$ python3 -q
>>> import numpy as np
>>> np.set_printoptions(precision=3, suppress=True, linewidth=140, sign=" ")
>>> def rnd(a):
...     return np.round(a, 3) + 0
... 
>>> W0 = np.loadtxt("case15.csv", delimiter=",")
>>> print(rnd(W0))
[[ 0.05   0.1    0.05   0.15   0.1    0.1    0.15   0.15   0.15 ]
 [ 0.118  0.118  0.118  0.176  0.118  0.059  0.118  0.118  0.059]
 [ 0.154  0.077  0.231  0.154  0.077  0.154  0.     0.077  0.077]
 [ 0.     0.     0.111  0.222  0.     0.333  0.     0.222  0.111]
 [ 0.111  0.056  0.111  0.056  0.167  0.167  0.167  0.056  0.111]
 [ 0.125  0.188  0.188  0.188  0.062  0.062  0.062  0.062  0.062]
 [ 0.222  0.222  0.     0.111  0.111  0.     0.111  0.111  0.111]
 [ 0.     0.056  0.167  0.056  0.167  0.167  0.111  0.222  0.056]
 [ 0.182  0.     0.     0.     0.     0.182  0.091  0.182  0.364]]
>>> Uu, s, Vh = np.linalg.svd(W0, full_matrices=False)
>>> print(rnd(Uu.T @ Uu))
[[ 1.  0.  0.  0.  0.  0.  0.  0.  0.]
 [ 0.  1.  0.  0.  0.  0.  0.  0.  0.]
 [ 0.  0.  1.  0.  0.  0.  0.  0.  0.]
 [ 0.  0.  0.  1.  0.  0.  0.  0.  0.]
 [ 0.  0.  0.  0.  1.  0.  0.  0.  0.]
 [ 0.  0.  0.  0.  0.  1.  0.  0.  0.]
 [ 0.  0.  0.  0.  0.  0.  1.  0.  0.]
 [ 0.  0.  0.  0.  0.  0.  0.  1.  0.]
 [ 0.  0.  0.  0.  0.  0.  0.  0.  1.]]
>>> print(rnd(Uu.T @ W0 @ Vh.T))
[[ 1.014  0.     0.     0.     0.     0.     0.     0.     0.   ]
 [ 0.     0.404  0.     0.     0.     0.     0.     0.     0.   ]
 [ 0.     0.     0.373  0.     0.     0.     0.     0.     0.   ]
 [ 0.     0.     0.     0.243  0.     0.     0.     0.     0.   ]
 [ 0.     0.     0.     0.     0.194  0.     0.     0.     0.   ]
 [ 0.     0.     0.     0.     0.     0.117  0.     0.     0.   ]
 [ 0.     0.     0.     0.     0.     0.     0.092  0.     0.   ]
 [ 0.     0.     0.     0.     0.     0.     0.     0.055  0.   ]
 [ 0.     0.     0.     0.     0.     0.     0.     0.     0.018]]
>>> print(rnd(np.cumsum(s ** 2) / np.sum(s ** 2)))
[ 0.708  0.82   0.916  0.957  0.983  0.992  0.998  1.     1.   ]
>>> rng = np.random.default_rng(867957)
>>> z = rng.permutation(9)
>>> A2 = W0[:, z] * rng.choice([-1, 1], 9)
>>> print(rnd(A2))
[[-0.15  -0.1   -0.15  -0.1   -0.15  -0.1   -0.15   0.05  -0.05 ]
 [-0.176 -0.118 -0.118 -0.118 -0.059 -0.059 -0.118  0.118 -0.118]
 [-0.154 -0.077 -0.077 -0.077 -0.077 -0.154  0.     0.154 -0.231]
 [-0.222  0.    -0.222  0.    -0.111 -0.333  0.     0.    -0.111]
 [-0.056 -0.056 -0.056 -0.167 -0.111 -0.167 -0.167  0.111 -0.111]
 [-0.188 -0.188 -0.062 -0.062 -0.062 -0.062 -0.062  0.125 -0.188]
 [-0.111 -0.222 -0.111 -0.111 -0.111  0.    -0.111  0.222  0.   ]
 [-0.056 -0.056 -0.222 -0.167 -0.056 -0.167 -0.111  0.    -0.167]
 [ 0.     0.    -0.182  0.    -0.364 -0.182 -0.091  0.182  0.   ]]
>>> Uu, _, Vh = np.linalg.svd(W0.T @ A2)
>>> print(rnd(Uu @ Vh))
[[ 0.  0.  0.  0.  0.  0.  0.  1.  0.]
 [ 0. -1.  0.  0.  0.  0.  0.  0.  0.]
 [ 0.  0.  0.  0.  0.  0.  0.  0. -1.]
 [-1.  0.  0.  0.  0.  0.  0.  0.  0.]
 [ 0.  0.  0. -1.  0.  0.  0.  0.  0.]
 [ 0.  0.  0.  0.  0. -1.  0.  0.  0.]
 [ 0.  0.  0.  0.  0.  0. -1.  0.  0.]
 [ 0.  0. -1.  0.  0.  0.  0.  0.  0.]
 [ 0.  0.  0.  0. -1.  0.  0.  0.  0.]]
>>> print(z)
[ 3  1  7  4  8  5  6  0  2]
>>> print(rnd(np.linalg.lstsq(W0, A2)[0]))
[[ 0.  0.  0.  0.  0.  0.  0.  1.  0.]
 [ 0. -1.  0.  0.  0.  0.  0.  0.  0.]
 [ 0.  0.  0.  0.  0.  0.  0.  0. -1.]
 [-1.  0.  0.  0.  0.  0.  0.  0.  0.]
 [ 0.  0.  0. -1.  0.  0.  0.  0.  0.]
 [ 0.  0.  0.  0.  0. -1.  0.  0.  0.]
 [ 0.  0.  0.  0.  0.  0. -1.  0.  0.]
 [ 0.  0. -1.  0.  0.  0.  0.  0.  0.]
 [ 0.  0.  0.  0. -1.  0.  0.  0.  0.]]
>>> A2 = np.linalg.inv(W0)
>>> print(rnd(W0 @ A2))
[[ 1.  0.  0.  0.  0.  0.  0.  0.  0.]
 [ 0.  1.  0.  0.  0.  0.  0.  0.  0.]
 [ 0.  0.  1.  0.  0.  0.  0.  0.  0.]
 [ 0.  0.  0.  1.  0.  0.  0.  0.  0.]
 [ 0.  0.  0.  0.  1.  0.  0.  0.  0.]
 [ 0.  0.  0.  0.  0.  1.  0.  0.  0.]
 [ 0.  0.  0.  0.  0.  0.  1.  0.  0.]
 [ 0.  0.  0.  0.  0.  0.  0.  1.  0.]
 [ 0.  0.  0.  0.  0.  0.  0.  0.  1.]]
>>> print(rnd(np.linalg.det(W0) * A2))
[[ 0.  0.  0.  0.  0.  0.  0.  0.  0.]
 [ 0.  0.  0.  0.  0.  0.  0.  0.  0.]
 [ 0.  0.  0.  0.  0.  0.  0.  0.  0.]
 [ 0.  0.  0.  0.  0.  0.  0.  0.  0.]
 [ 0.  0.  0.  0.  0.  0.  0.  0.  0.]
 [ 0.  0.  0.  0.  0.  0.  0.  0.  0.]
 [ 0.  0.  0.  0.  0.  0.  0.  0.  0.]
 [ 0.  0.  0.  0.  0.  0.  0.  0.  0.]
 [ 0.  0.  0.  0.  0.  0.  0.  0.  0.]]
